$ python -q
>>> import numpy as np
>>> np.set_printoptions(precision=2, suppress=True, linewidth=100, sign=" ")
>>> def tidy(a):
...     return np.round(a, 2) + 0
... 
>>> X = np.load("run15.npy")
>>> X
array([[ 23,   1,  -3, -10,  11,   6, -10,  -6,   7,  -5],
       [  1,  15, -14,  -4,  -1,  16,   5,   0,   0,  -2],
       [ -3, -14,  35,   4,  -1,  -8, -15,  12,  14, -10],
       [-10,  -4,   4,  28,  -7, -15,   6,   3, -13,   0],
       [ 11,  -1,  -1,  -7,   7,   2,  -2,  -1,   6,  -1],
       [  6,  16,  -8, -15,   2,  24,  -2,   3,  11,  -6],
       [-10,   5, -15,   6,  -2,  -2,  21,   2,  -8,   8],
       [ -6,   0,  12,   3,  -1,   3,   2,  14,  12,  -4],
       [  7,   0,  14, -13,   6,  11,  -8,  12,  23,  -7],
       [ -5,  -2, -10,   0,  -1,  -6,   8,  -4,  -7,   9]])
>>> # symmetric
>>> Uu, sig, vt = np.linalg.svd(X)
>>> np.argmax(sig[:-1] / (sig[1:] + 1e-6)) + 1
np.int64(6)
>>> tidy(sig)
array([ 68.27,  62.02,  33.43,  18.31,  14.09,   2.88,   0.  ,   0.  ,   0.  ,   0.  ])
>>> other = Uu[:, :6] @ np.diag(sig[:6]) @ vt[:6]
>>> print(np.linalg.matrix_rank(other))
6
>>> tidy(np.linalg.norm(X - other, 2)), tidy(sig[6])
(np.float64(0.0), np.float64(0.0))
>>> K = np.loadtxt("x.csv", delimiter=",")
>>> K
array([[  1.,   1.,   1.,   2.,   2.,   0.,   2.,   2.,   2.,   1.],
       [  2.,   3.,   1.,   4.,   4.,   0.,   2.,   4.,   4.,   1.],
       [  3.,   5.,   3.,   5.,   4.,   1.,   2.,   5.,   6.,   2.],
       [  5.,   5.,   3.,   6.,   6.,   2.,   4.,   6.,   6.,   2.],
       [  6.,   6.,   5.,   8.,   6.,   3.,   4.,   8.,   6.,   4.],
       [  7.,   7.,   6.,   9.,   7.,   5.,   4.,   9.,   8.,   4.],
       [  9.,   9.,   8.,  11.,   9.,   6.,   4.,   9.,   8.,   5.],
       [ 10.,  10.,   8.,  13.,  11.,   7.,   6.,  10.,   8.,   7.],
       [ 11.,  11.,  10.,  15.,  12.,   7.,   7.,  12.,  10.,   8.],
       [ 12.,  11.,  12.,  17.,  12.,   7.,   9.,  14.,  10.,   9.],
       [ 14.,  12.,  13.,  19.,  12.,   8.,  10.,  14.,  10.,  11.]])
>>> th = np.radians(72)
>>> r_ = np.eye(10)
>>> r_[3, 3] = r_[1, 1] = np.cos(th)
>>> r_[3, 1], r_[1, 3] = -np.sin(th), np.sin(th)
>>> print(tidy(r_))
[[ 1.    0.    0.    0.    0.    0.    0.    0.    0.    0.  ]
 [ 0.    0.31  0.    0.95  0.    0.    0.    0.    0.    0.  ]
 [ 0.    0.    1.    0.    0.    0.    0.    0.    0.    0.  ]
 [ 0.   -0.95  0.    0.31  0.    0.    0.    0.    0.    0.  ]
 [ 0.    0.    0.    0.    1.    0.    0.    0.    0.    0.  ]
 [ 0.    0.    0.    0.    0.    1.    0.    0.    0.    0.  ]
 [ 0.    0.    0.    0.    0.    0.    1.    0.    0.    0.  ]
 [ 0.    0.    0.    0.    0.    0.    0.    1.    0.    0.  ]
 [ 0.    0.    0.    0.    0.    0.    0.    0.    1.    0.  ]
 [ 0.    0.    0.    0.    0.    0.    0.    0.    0.    1.  ]]
>>> other = K @ r_.T
>>> np.allclose(K @ K.T, other @ other.T)
True
>>> tidy(np.linalg.det(r_)), tidy(np.trace(r_))
(np.float64(1.0), np.float64(8.62))
>>> print(tidy(np.linalg.svd(K, compute_uv=False)), tidy(np.linalg.svd(other, compute_uv=False)))
[ 82.34   6.78   4.02   2.59   1.75   1.18   1.08   0.95   0.55   0.31] [ 82.34   6.78   4.02   2.59   1.75   1.18   1.08   0.95   0.55   0.31]
>>> print(np.allclose(np.linalg.norm(K, axis=1), np.linalg.norm(other, axis=1)))
True
>>> data = np.load("w.npy")
>>> data
array([[-2, -3,  3, -2, -1,  1, -1,  3,  3],
       [ 6,  0,  1,  1,  2,  5,  0,  3,  3],
       [ 0,  0,  0,  0,  0,  0,  0,  0,  0],
       [-2,  6,  4,  2,  7, -3, -1, -2, -2],
       [-5, -1,  6,  1,  0,  0, -2,  4,  0],
       [-3, 11,  7,  8,  7, -1, -4, -2,  2],
       [-1,  3,  2, -1,  4,  0, -1, -2, -2],
       [-1,  3,  2,  3,  3, -3,  0,  0,  0],
       [-1,  4,  3,  3,  0,  3, -5,  1,  0],
       [-1,  0,  5, -1,  2, -1, -4,  1,  4],
       [ 0,  7,  4,  3,  5, -1, -6,  1, -1],
       [ 0,  6,  5,  5,  3,  3, -2,  0,  2],
       [ 1,  5,  2,  3,  2,  1, -4,  0,  3],
       [-5,  2,  4,  2,  0,  3, -1, -1, -4],
       [ 4,  0,  1, -1,  4,  1, -1, -1,  1],
       [-4,  6,  5,  5,  5, -2,  0, -2, -1],
       [ 3, -3, -1, -2,  1,  3,  2,  1,  0],
       [-1, -2,  0, -2,  0,  4, -1,  0, -3],
       [ 3,  3,  2,  3,  1,  2, -2,  2,  3],
       [ 0,  0,  0,  0,  0,  0,  0,  0,  0],
       [ 3,  3,  3,  2,  7, -2, -1, -1,  1],
       [ 0,  0,  0,  0,  0,  0,  0,  0,  0],
       [ 0,  0,  0,  0,  0,  0,  0,  0,  0],
       [-5,  4,  3,  3,  2, -2, -3, -1, -3],
       [ 0,  0,  2,  0,  3,  4,  2, -1, -1],
       [ 2, -3,  3, -4,  5,  0,  0,  4,  2],
       [-3,  2,  3, -1,  2,  2, -2, -1, -5],
       [-3,  3,  3,  2,  2,  1,  0, -2, -1],
       [ 0,  6,  4,  4,  6, -5, -3, -2,  1],
       [-2, -1,  1,  0, -2,  2, -1,  1, -3],
       [ 3, -3, -1, -2,  1,  3,  2,  1,  0],
       [ 3, -3, -1, -2,  1,  3,  2,  1,  0],
       [ 0,  0,  0,  0,  0,  0,  0,  0,  0],
       [-4,  7,  5,  0,  6, -1, -7, -5, -4],
       [ 1, -7,  2, -7,  0,  5, -1,  5, -1],
       [ 3,  8,  6,  4,  7, -2, -7,  1,  0],
       [-2,  1,  0, -3,  1,  0, -4, -1, -4],
       [ 0,  0,  0,  0,  0,  0,  0,  0,  0]])
>>> # rows 2 and 19 are equal
>>> x = np.array([2, 1, -3, 3, 3, 2, 2, 0, 3])
>>> rhs = data @ x
>>> tidy(np.linalg.pinv(data) @ data)
array([[ 1.,  0.,  0.,  0.,  0.,  0.,  0.,  0.,  0.],
       [ 0.,  1.,  0.,  0.,  0.,  0.,  0.,  0.,  0.],
       [ 0.,  0.,  1.,  0.,  0.,  0.,  0.,  0.,  0.],
       [ 0.,  0.,  0.,  1.,  0.,  0.,  0.,  0.,  0.],
       [ 0.,  0.,  0.,  0.,  1.,  0.,  0.,  0.,  0.],
       [ 0.,  0.,  0.,  0.,  0.,  1.,  0.,  0.,  0.],
       [ 0.,  0.,  0.,  0.,  0.,  0.,  1.,  0.,  0.],
       [ 0.,  0.,  0.,  0.,  0.,  0.,  0.,  1.,  0.],
       [ 0.,  0.,  0.,  0.,  0.,  0.,  0.,  0.,  1.]])
>>> tidy(np.linalg.solve(data.T @ data, data.T @ rhs))
array([ 2.,  1., -3.,  3.,  3.,  2.,  2.,  0.,  3.])
>>> rng = np.random.default_rng(2710)
>>> rhs = rhs + 0.05 * rng.normal(size=38)
>>> tidy(rhs)
array([-16.04,  37.08,   0.05,   2.98, -30.  ,  25.06,  -3.97,   6.96,  -1.99, -11.94,   2.04,
        22.98,  18.91, -21.93,  17.01,   6.03,  13.  , -13.05,  24.  ,   0.03,  23.94,   0.01,
         0.06, -18.97,  12.  ,   1.  , -24.97,  -1.03,  11.05, -20.99,  13.03,  13.05,  -0.01,
       -26.05, -26.99,  11.06, -28.96,  -0.01])
>>> beta, *_ = np.linalg.lstsq(data, rhs)
>>> tidy(data.T @ (rhs - data @ beta))
array([ 0.,  0.,  0.,  0.,  0.,  0.,  0.,  0.,  0.])
>>> [round(float(np.linalg.norm(np.linalg.solve(data.T @ data + lam * np.eye(9), data.T @ rhs))), 2) for lam in (0, 1, 10, 100)]
[6.99, 6.7, 5.99, 4.44]
>>> tidy(np.linalg.norm(rhs - data @ beta))
np.float64(0.23)
>>> beta.round()
array([ 2.,  1., -3.,  3.,  3.,  2.,  2.,  0.,  3.])
>>> W0 = np.loadtxt("data.csv", delimiter=",")
>>> tidy(W0)
array([[ 0.97,  0.12, -0.16, -0.07,  0.01, -0.1 ],
       [ 0.12,  0.47,  0.69,  0.29, -0.04,  0.45],
       [-0.16,  0.69,  0.09, -0.37,  0.05, -0.59],
       [-0.07,  0.29, -0.37,  0.85,  0.02, -0.24],
       [ 0.01, -0.04,  0.05,  0.02,  1.  ,  0.03],
       [-0.1 ,  0.45, -0.59, -0.24,  0.03,  0.62]])
>>> # symmetric
>>> x = np.array([0, 3, 2, 3, 2, 3])
>>> tidy(np.linalg.inv(W0))
array([[ 0.97,  0.12, -0.16, -0.07,  0.01, -0.1 ],
       [ 0.12,  0.47,  0.69,  0.29, -0.04,  0.45],
       [-0.16,  0.69,  0.09, -0.37,  0.05, -0.59],
       [-0.07,  0.29, -0.37,  0.85,  0.02, -0.24],
       [ 0.01, -0.04,  0.05,  0.02,  1.  ,  0.03],
       [-0.1 ,  0.45, -0.59, -0.24,  0.03,  0.62]])
>>> [p for p in range(1, 25) if np.allclose(np.linalg.matrix_power(W0, p), np.eye(6))]
[2, 4, 6, 8, 10, 12, 14, 16, 18, 20, 22, 24]
>>> print(tidy(np.abs(np.linalg.eigvals(W0))))
[ 1.  1.  1.  1.  1.  1.]
>>> tidy(np.linalg.norm(x)), tidy(np.linalg.norm(W0 @ x))
(np.float64(5.92), np.float64(5.92))
>>> tidy(np.sort(np.abs(np.degrees(np.angle(np.linalg.eigvals(W0))))))
array([   0.,    0.,    0.,    0.,    0.,  180.])
>>> C2 = W0.T @ W0
>>> print(tidy(np.diag(C2)))
[ 1.  1.  1.  1.  1.  1.]
>>> (W0 @ W0.T).shape
(6, 6)
>>> tidy(np.linalg.svd(W0, compute_uv=False) ** 2)
array([ 1.,  1.,  1.,  1.,  1.,  1.])
>>> np.allclose(C2, C2.T)
True
>>> f = np.array([5, 4, 0, -4]) + 0.5
>>> J = np.eye(4) - 2 * np.outer(f, f) / (f @ f)
>>> tidy(J)
array([[ 0.04, -0.79, -0.09,  0.61],
       [-0.79,  0.36, -0.07,  0.5 ],
       [-0.09, -0.07,  0.99,  0.06],
       [ 0.61,  0.5 ,  0.06,  0.61]])
>>> # orthonormal columns
>>> x = np.array([1, 0, 2, 2])
>>> tidy(np.linalg.norm(x)), tidy(np.linalg.norm(J @ x))
(np.float64(3.0), np.float64(3.0))
>>> tidy(np.sort(np.abs(np.degrees(np.angle(np.linalg.eigvals(J))))))
array([   0.,    0.,    0.,  180.])
>>> print(tidy(np.linalg.det(J)))
-1.0
>>> [p for p in range(1, 25) if np.allclose(np.linalg.matrix_power(J, p), np.eye(4))]
[2, 4, 6, 8, 10, 12, 14, 16, 18, 20, 22, 24]
>>> lab = rng.permutation(4)
>>> lab
array([ 0,  3,  1,  2])
>>> other = J[lab][:, lab]
>>> tidy(np.linalg.det(other)), tidy(np.linalg.det(J[lab]))
(np.float64(-1.0), np.float64(-1.0))
>>> tidy(np.diag(other))
array([ 0.04,  0.61,  0.36,  0.99])
>>> E = np.load("m.npy")
>>> E
array([[ -2,   7,   9],
       [-11,  16,   7],
       [-19,  20,   7],
       [-19,  24,   9],
       [-13,  15,   6],
       [-18,  24,   9],
       [-15,  24,  10],
       [-17,  31,  18],
       [-17,  40,  18],
       [-12,  32,  13],
       [-13,  38,  20],
       [-22,  36,  19],
       [-23,  34,  25],
       [-27,  42,  22],
       [-18,  51,  20]])
>>> C2 = np.cov(E, rowvar=False)
>>> tidy(E.std(axis=0))
array([  5.7 ,  11.39,   6.15])
>>> tidy(np.linalg.eigvalsh(C2)[::-1])
array([ 184.72,   19.53,   10.21])
>>> tidy(np.polyfit(E[:, 0], E[:, 1], 1))
array([-1.24,  8.54])
>>> print(np.argsort(-E.std(axis=0).round(6), kind="stable"))
[ 1  2  0]
>>> print(tidy(np.corrcoef(E.T)))
[[ 1.   -0.62 -0.55]
 [-0.62  1.    0.83]
 [-0.55  0.83  1.  ]]
>>> np.median(E, axis=0)
array([-17.,  31.,  13.])
>>> tidy(C2)
array([[ 34.83, -43.31, -20.51],
       [-43.31, 139.07,  62.51],
       [-20.51,  62.51,  40.55]])
>>> np.argwhere(np.triu(np.abs(np.corrcoef(E.T)) > 0.8, 1))
array([[ 1,  2]])
>>> tidy(np.corrcoef(E[:, 0], E[:, 1])[0, 1])
np.float64(-0.62)
>>> lab = rng.permutation(3)
>>> other = E[:, lab] * rng.choice([-1, 1], 3)
>>> other
array([[  7,   2,  -9],
       [ 16,  11,  -7],
       [ 20,  19,  -7],
       [ 24,  19,  -9],
       [ 15,  13,  -6],
       [ 24,  18,  -9],
       [ 24,  15, -10],
       [ 31,  17, -18],
       [ 40,  17, -18],
       [ 32,  12, -13],
       [ 38,  13, -20],
       [ 36,  22, -19],
       [ 34,  23, -25],
       [ 42,  27, -22],
       [ 51,  18, -20]])
>>> Uu, _, vt = np.linalg.svd(E.T @ other)
>>> print(tidy(Uu @ vt))
[[ 0. -1.  0.]
 [ 1.  0.  0.]
 [ 0.  0. -1.]]
>>> Xs = E - E.mean(axis=1)
Traceback (most recent call last):
  File "<python-input-84>", line 1, in <module>
    Xs = E - E.mean(axis=1)
         ~~^~~~~~~~~~~~~~~~
ValueError: operands could not be broadcast together with shapes (15,3) (15,) 
>>> Xs = E - E.mean(axis=0)
>>> Uu, sig, vt = np.linalg.svd(Xs, full_matrices=False)
>>> np.searchsorted(np.cumsum(sig ** 2) / (sig ** 2).sum(), 0.9) + 1
np.int64(2)
>>> print((np.sign(Uu[:, 0]) == np.sign(Uu[0, 0])).astype(int))
[ 1  1  1  1  1  1  1  0  0  0  0  0  0  0  0]
>>> tidy(Xs.mean(axis=0))
array([ 0.,  0.,  0.])
>>> tidy(sig ** 2 / (sig ** 2).sum())
array([ 0.86,  0.09,  0.05])
>>> other = np.array([[6, -1, 7, -6]])
>>> A = np.block([[np.zeros((1, 1)), other], [other.T, np.zeros((4, 4))]])
>>> A
array([[ 0.,  6., -1.,  7., -6.],
       [ 6.,  0.,  0.,  0.,  0.],
       [-1.,  0.,  0.,  0.,  0.],
       [ 7.,  0.,  0.,  0.,  0.],
       [-6.,  0.,  0.,  0.,  0.]])
>>> # symmetric
>>> C2 = A.T @ A
>>> print(tidy(np.linalg.svd(A, compute_uv=False) ** 2))
[ 122.  122.    0.    0.    0.]
>>> tidy(np.linalg.eigvalsh(C2)[::-1])
array([ 122.,  122.,    0.,    0.,    0.])
>>> np.linalg.matrix_rank(C2)
np.int64(2)
>>> np.linalg.matrix_rank(A, rtol=0.1)
np.int64(2)
>>> tidy(np.linalg.norm(A, 2) / np.linalg.norm(A))
np.float64(0.71)
>>> [round(float(x), 2) for x in np.linalg.svd(A, compute_uv=False)[:3]]
[11.05, 11.05, 0.0]
>>> O, V = np.linalg.qr(W0[:, :5])[0], np.linalg.qr(W0[:, 5:])[0]
>>> sig = np.linalg.svd(O.T @ V, compute_uv=False)
>>> np.degrees(np.arccos(sig.clip(0, 1)))
array([ 90.])
>>> (sig > 0.9).sum()
np.int64(0)
>>> x = np.array([0, 3, 1, 1, 3])
>>> A @ x
array([ 6.,  0.,  0.,  0.,  0.])
>>> print(np.sign((A @ x).round(6)))
[ 1.  0.  0.  0.  0.]
>>> (A @ x).argmax()
np.int64(0)
>>> A @ np.eye(5)[1]
array([ 6.,  0.,  0.,  0.,  0.])
>>> x = np.array([-3, 3, 3, 0, 2])
>>> h = np.maximum(A @ x, 0)
>>> tidy(np.tanh(A @ x))
array([ 1., -1.,  1., -1.,  1.])
>>> A.T @ h
array([-111.,   18.,   -3.,   21.,  -18.])
>>> print(h)
[  3.   0.   3.   0.  18.]
>>> feats = np.loadtxt("layer1.csv", delimiter=",")
>>> feats
array([[-1.  ,  0.37,  0.89, -0.91, -0.99],
       [ 0.46,  0.83,  0.14, -0.56, -0.27],
       [-0.81,  0.52,  0.36, -0.55, -0.64],
       [-0.72,  0.62,  0.35, -0.58, -0.62],
       [ 0.99,  0.75, -0.35, -0.05,  0.63],
       [ 0.89, -0.96, -0.62,  0.91,  0.9 ],
       [ 1.  , -0.7 , -0.89,  0.94,  0.99],
       [ 0.97, -0.86, -0.63,  0.86,  0.9 ],
       [-0.2 , -0.89, -0.25,  0.7 ,  0.48],
       [-0.04, -0.97, -0.43,  0.88,  0.73],
       [ 0.38,  0.99,  0.48, -0.94, -0.78],
       [ 0.86, -0.87, -0.52,  0.81,  0.82],
       [ 0.69,  0.64, -0.03, -0.28,  0.06],
       [ 0.96, -0.73, -0.56,  0.77,  0.86],
       [-0.18, -0.32, -0.03,  0.17,  0.06],
       [ 0.2 , -0.74, -0.24,  0.57,  0.46],
       [-0.98,  0.94,  0.72, -0.93, -0.95],
       [-0.96,  0.98,  0.73, -0.95, -0.95],
       [-0.96,  0.98,  0.73, -0.95, -0.95],
       [-1.  ,  1.  ,  0.93, -1.  , -1.  ],
       [-0.99,  0.73,  0.7 , -0.85, -0.94],
       [-0.76,  0.98,  0.63, -0.94, -0.9 ],
       [-0.95,  0.93,  0.65, -0.9 , -0.91],
       [-0.85, -0.98, -0.21,  0.83,  0.4 ],
       [-0.27, -0.78, -0.16,  0.54,  0.31],
       [-0.29,  0.24,  0.12, -0.22, -0.24],
       [-0.62, -0.87, -0.12,  0.59,  0.24],
       [ 1.  , -0.14, -0.79,  0.8 ,  0.97],
       [ 0.04, -0.99, -0.51,  0.93,  0.81],
       [-0.98,  1.  ,  0.87, -0.99, -0.99],
       [-0.99,  0.98,  0.82, -0.97, -0.98],
       [-1.  , -0.41,  0.59, -0.45, -0.88],
       [-1.  ,  0.8 ,  0.91, -0.96, -1.  ],
       [ 1.  , -0.13, -0.68,  0.7 ,  0.93],
       [ 0.4 , -0.67, -0.26,  0.54,  0.49],
       [-0.98,  0.94,  0.72, -0.93, -0.95],
       [ 0.4 ,  0.92,  0.24, -0.72, -0.45],
       [ 0.99, -0.12, -0.54,  0.56,  0.83]])
>>> C2 = feats.T @ feats
>>> tidy(np.trace(C2)), tidy((feats ** 2).sum())
(np.float64(105.84), np.float64(105.84))
>>> np.allclose(C2, C2.T)
True
>>> np.linalg.matrix_rank(C2)
np.int64(5)
>>> tidy(np.diag(C2))
array([ 24.23,  23.78,  12.63,  22.56,  22.66])
>>> tidy(np.linalg.eigvalsh(C2)[::-1])
array([ 90.46,  13.92,   1.26,   0.18,   0.03])
>>> print(tidy(np.linalg.svd(feats, compute_uv=False) ** 2))
[ 90.46  13.92   1.26   0.18   0.03]
